% python3 -q
>>> import numpy as np
>>> from numpy import linalg as LA
>>> np.set_printoptions(suppress=True, linewidth=160)
>>> rd = lambda a: np.round(a, 1) + 0
>>> data = np.load("a.npy")
>>> data
array([[ 0.3, -0.5,  1.2,  0.4,  0.8, -0.4,  0.3, -0.4],
       [-0.1,  0. , -0.5,  2. , -1.5, -1.1,  0.7,  1.3],
       [-0.4, -0.5,  2.4,  1.5, -0.1, -0.3, -1. ,  2.7],
       [-0.3, -0.5,  2.3,  1.4, -0.3, -0.2, -1.1,  2.8],
       [ 0.6, -0.9, -0.6, -1.4,  0.4,  0.9, -2.9, -1. ],
       [ 0.9,  0.9, -0.3, -1.6,  1.2,  0.7, -0.2, -2.1],
       [ 1.3,  0.6, -0.3,  1.2,  1.2, -0.5,  0. , -0.7],
       [-0.4, -0.1, -0.8, -0.7, -1.4,  0.8,  2. , -0.3],
       [ 1.1, -0.7,  0.7, -1.3, -0.9, -1.1, -0.8, -0.6],
       [-1.9,  0.5,  1. , -2.1, -1.1,  1.6, -0.8, -0.8]])
>>> rd(LA.svd(data, compute_uv=False))
array([6.9, 4.9, 4.2, 2.7, 2.3, 1.3, 1. , 0.8])
>>> data[10]
Traceback (most recent call last):
  File "<python-input-7>", line 1, in <module>
    data[10]
    ~~~~^^^^
IndexError: index 10 is out of bounds for axis 0 with size 10
>>> LA.rank(data)
Traceback (most recent call last):
  File "<python-input-8>", line 1, in <module>
    LA.rank(data)
    ^^^^^^^
AttributeError: module 'numpy.linalg' has no attribute 'rank'
>>> rd(data - data[0])
array([[ 0. ,  0. ,  0. ,  0. ,  0. ,  0. ,  0. ,  0. ],
       [-0.4,  0.5, -1.7,  1.6, -2.3, -0.7,  0.4,  1.7],
       [-0.7,  0. ,  1.2,  1.1, -0.9,  0.1, -1.3,  3.1],
       [-0.6,  0. ,  1.1,  1. , -1.1,  0.2, -1.4,  3.2],
       [ 0.3, -0.4, -1.8, -1.8, -0.4,  1.3, -3.2, -0.6],
       [ 0.6,  1.4, -1.5, -2. ,  0.4,  1.1, -0.5, -1.7],
       [ 1. ,  1.1, -1.5,  0.8,  0.4, -0.1, -0.3, -0.3],
       [-0.7,  0.4, -2. , -1.1, -2.2,  1.2,  1.7,  0.1],
       [ 0.8, -0.2, -0.5, -1.7, -1.7, -0.7, -1.1, -0.2],
       [-2.2,  1. , -0.2, -2.5, -1.9,  2. , -1.1, -0.4]])
>>> rd(data.mean(axis=0))
array([ 0.1, -0.1,  0.5, -0.1, -0.2,  0. , -0.4,  0.1])
>>> np.abs(data).max()
np.float64(2.9)
>>> data.shape
(10, 8)
>>> rd(data.sum(axis=0))
array([ 1.1, -1.2,  5.1, -0.6, -1.7,  0.4, -3.8,  0.9])
>>> rd(np.diff(data, axis=0))
array([[-0.4,  0.5, -1.7,  1.6, -2.3, -0.7,  0.4,  1.7],
       [-0.3, -0.5,  2.9, -0.5,  1.4,  0.8, -1.7,  1.4],
       [ 0.1,  0. , -0.1, -0.1, -0.2,  0.1, -0.1,  0.1],
       [ 0.9, -0.4, -2.9, -2.8,  0.7,  1.1, -1.8, -3.8],
       [ 0.3,  1.8,  0.3, -0.2,  0.8, -0.2,  2.7, -1.1],
       [ 0.4, -0.3,  0. ,  2.8,  0. , -1.2,  0.2,  1.4],
       [-1.7, -0.7, -0.5, -1.9, -2.6,  1.3,  2. ,  0.4],
       [ 1.5, -0.6,  1.5, -0.6,  0.5, -1.9, -2.8, -0.3],
       [-3. ,  1.2,  0.3, -0.8, -0.2,  2.7,  0. , -0.2]])
>>> rd(LA.norm(data, 1)), rd(LA.norm(data, np.inf))
(np.float64(13.6), np.float64(9.8))
>>> LA.norm(data, axis=1).argmax()
np.int64(2)
>>> rd(LA.norm(data[7], 1)), rd(LA.norm(data[7], np.inf))
(np.float64(6.5), np.float64(2.0))
>>> rd(LA.norm(data, axis=1))
array([1.7, 3.1, 4.1, 4.1, 3.7, 3.3, 2.4, 2.8, 2.6, 3.8])
>>> B = np.array([[1, 5], [3, 0], [1, 3], [2, 3], [5, 2], [3, 2], [4, 1], [2, 3]])
>>> rd(data @ B)
array([[  4. ,   6.2],
       [ -2. ,   3.4],
       [  3.5,  16. ],
       [  2.4,  15.9],
       [-14.4,  -6.3],
       [  3.2,  -3.9],
       [  8.3,   8.5],
       [ -0.1,  -6.6],
       [-15.1,  -2.9],
       [ -9.1, -15. ]])
>>> rd(B.T @ data.T)
array([[  4. ,  -2. ,   3.5,   2.4, -14.4,   3.2,   8.3,  -0.1, -15.1,  -9.1],
       [  6.2,   3.4,  16. ,  15.9,  -6.3,  -3.9,   8.5,  -6.6,  -2.9, -15. ]])
>>> LA.matrix_rank(data @ B)
np.int64(2)
>>> rd(np.einsum("ij,ij->i", data, data))
array([ 3. ,  9.9, 16.8, 16.8, 13.9, 10.7,  5.8,  8. ,  6.9, 14.3])
>>> rd(np.einsum("ik,kj->ji", data, B))
array([[  4. ,  -2. ,   3.5,   2.4, -14.4,   3.2,   8.3,  -0.1, -15.1,  -9.1],
       [  6.2,   3.4,  16. ,  15.9,  -6.3,  -3.9,   8.5,  -6.6,  -2.9, -15. ]])
>>> rng = np.random.default_rng(23)
>>> B = data + rng.integers(-2, 3, (10, 5)) @ rng.integers(-2, 3, (5, 8))
>>> rd(B)
array([[  1.3,   6.5,   3.2,  -2.6,  -1.2,   3.6,   0.3,  -2.4],
       [  2.9,  -1. ,  -7.5,   0. ,  -1.5,   4.9,   4.7,   4.3],
       [  0.6,   1.5,  -2.6,   4.5,  -3.1,   2.7,  -9. ,   2.7],
       [ -2.3,   1.5,  10.3,  -3.6,  -1.3,  -4.2,   4.9,  -1.2],
       [ -1.4,  -0.9,  -0.6,  -0.4,  -2.6,  -1.1,  -4.9,  -3. ],
       [  1.9,   4.9,   4.7, -13.6,  -6.8,  -1.3,   5.8, -10.1],
       [  6.3,   1.6,   0.7,  -6.8,   1.2,   1.5,   4. ,  -1.7],
       [ -3.4,  -4.1,   1.2,  -2.7,  -4.4,  -5.2,   6. ,  -3.3],
       [  4.1,  -0.7,   5.7,  -8.3,   0.1,  -3.1,   3.2,  -2.6],
       [ -7.9,   2.5,  -3. ,   3.9,  -5.1,   3.6,  -0.8,  -0.8]])
>>> rd(LA.svd(B - data, compute_uv=False))
array([27.2, 15.4, 13.5,  9.8,  7.6,  0. ,  0. ,  0. ])
>>> arr = np.loadtxt("case16.csv", delimiter=",")
>>> rd(arr)
array([[ 0. ,  1.1,  0.2,  0.2, -1.4,  0.7,  0.8,  1.3,  1.8, -1.6, -1.3,  1.2,  2.5,  0.8],
       [-1.7,  0.6,  0.1,  0.5,  2.3, -2.3, -1.2,  1.4, -2.1,  0.2, -0.9, -1.4, -0.8, -1.3],
       [-1. ,  1.1,  0.2,  0.4,  0.5, -1. , -0.3,  1.7, -0.2, -0.9, -1.4, -0.1,  1.1, -0.3],
       [-1.2,  1.8,  0.3,  0.6, -0.1, -0.8,  0.1,  2.6,  0.7, -1.9, -2.2,  0.5,  2.6,  0. ],
       [-1. ,  1.7,  0.3,  0.6, -0.2, -0.6,  0.2,  2.4,  0.8, -1.8, -2.1,  0.6,  2.5,  0.1],
       [-2. ,  1.4,  0.2,  0.7,  1.9, -2.3, -1. ,  2.3, -1.4, -0.8, -1.7, -0.9,  0.5, -1.1],
       [ 0. , -1.1, -0.2, -0.2,  1.4, -0.7, -0.8, -1.3, -1.8,  1.6,  1.3, -1.2, -2.5, -0.8],
       [-0.1, -0.4, -0.1,  0. ,  0.8, -0.4, -0.4, -0.4, -0.9,  0.7,  0.5, -0.6, -1.1, -0.4],
       [ 1.4, -1.2, -0.2, -0.6, -1.1,  1.5,  0.6, -2. ,  0.7,  0.9,  1.5,  0.4, -0.9,  0.7],
       [-1.3,  1.2,  0.2,  0.5,  0.9, -1.3, -0.4,  1.9, -0.4, -1. , -1.5, -0.3,  1. , -0.5],
       [-1.4,  0.3,  0. ,  0.4,  2.3, -2.1, -1.2,  0.9, -2.1,  0.5, -0.5, -1.4, -1.2, -1.3],
       [-0.9,  1.7,  0.3,  0.5, -0.5, -0.4,  0.3,  2.3,  1. , -1.9, -2.1,  0.7,  2.6,  0.2],
       [-0.1,  0.8,  0.2,  0.2, -0.8,  0.3,  0.4,  1. ,  1.1, -1.1, -1. ,  0.7,  1.7,  0.4],
       [ 1.2, -1.4, -0.3, -0.5, -0.4,  1. ,  0.2, -2.1, -0.1,  1.3,  1.7, -0.1, -1.6,  0.3],
       [ 0.1,  0.9,  0.2,  0.2, -1.4,  0.7,  0.8,  1. ,  1.7, -1.4, -1.1,  1.1,  2.2,  0.8]])
>>> B = arr + rng.integers(-2, 3, (15, 2)) @ rng.integers(-2, 3, (2, 14))
>>> rd(B)
array([[ 2. , -1.9,  6.2,  0.2, -1.4, -0.3,  0.8, -0.7, -3.2, -2.7, -1.3,  6.2,  3.5,  3.8],
       [ 0.3, -2.4,  6.1,  0.5,  2.3, -3.3, -1.2, -0.6, -7.1, -0.8, -0.9,  3.6,  0.2,  1.7],
       [ 1. , -3.9,  2.2,  0.4, -3.5,  0. , -0.3, -4.3, -3.2,  0.1,  2.6,  2.9,  4.1,  4.7],
       [-3.2,  3.8, -7.7,  0.6, -2.1,  1.2,  0.1,  2.6,  6.7,  0.1, -0.2, -5.5,  2.6, -2. ],
       [ 1. , -2.3,  4.3,  0.6, -2.2, -0.6,  0.2, -1.6, -3.2, -1.8, -0.1,  4.6,  4.5,  4.1],
       [-2. ,  0.4, -1.8,  0.7, -0.1, -1.3, -1. ,  0.3, -0.4,  0.2,  0.3, -1.9,  1.5, -0.1],
       [ 1. , -4.1, -0.2, -0.2, -1.6,  0.3, -0.8, -5.3, -2.8,  2.7,  4.3, -0.2, -0.5,  2.2],
       [ 1.9, -2.4,  7.9,  0. ,  2.8, -2.4, -0.4, -0.4, -6.9, -1.3, -1.5,  5.4, -1.1,  1.6],
       [ 2.4, -4.2, -0.2, -0.6, -4.1,  2.5,  0.6, -6. , -0.3,  1.9,  4.5,  1.4,  1.1,  3.7],
       [-0.3,  0.2,  4.2,  0.5,  1.9, -2.3, -0.4,  1.9, -3.4, -2. , -2.5,  2.7,  1. ,  0.5],
       [-2.4,  0.3, -6. ,  0.4, -0.7, -0.1, -1.2, -1.1,  1.9,  2.5,  2.5, -5.4, -0.2, -1.3],
       [-2.9,  5.7, -3.7,  0.5,  1.5, -0.4,  0.3,  6.3,  5. , -1.9, -4.1, -3.3,  0.6, -3.8],
       [-0.1, -0.2, -1.8,  0.2, -2.8,  1.3,  0.4, -1. ,  2.1, -0.1,  1. , -0.3,  2.7,  1.4],
       [ 3.2, -6.4,  1.7, -0.5, -4.4,  2. ,  0.2, -8.1, -3.1,  2.3,  5.7,  2.9,  1.4,  5.3],
       [ 2.1, -4.1,  2.2,  0.2, -5.4,  1.7,  0.8, -5. , -1.3, -0.4,  2.9,  4.1,  5.2,  5.8]])
>>> np.abs(B - arr).sum(axis=1)
array([29., 29., 39., 34., 32., 15., 23., 34., 23., 17., 28., 32., 15., 39., 39.])
>>> LA.matrix_rank(B - arr, tol=1e-8)
np.int64(2)
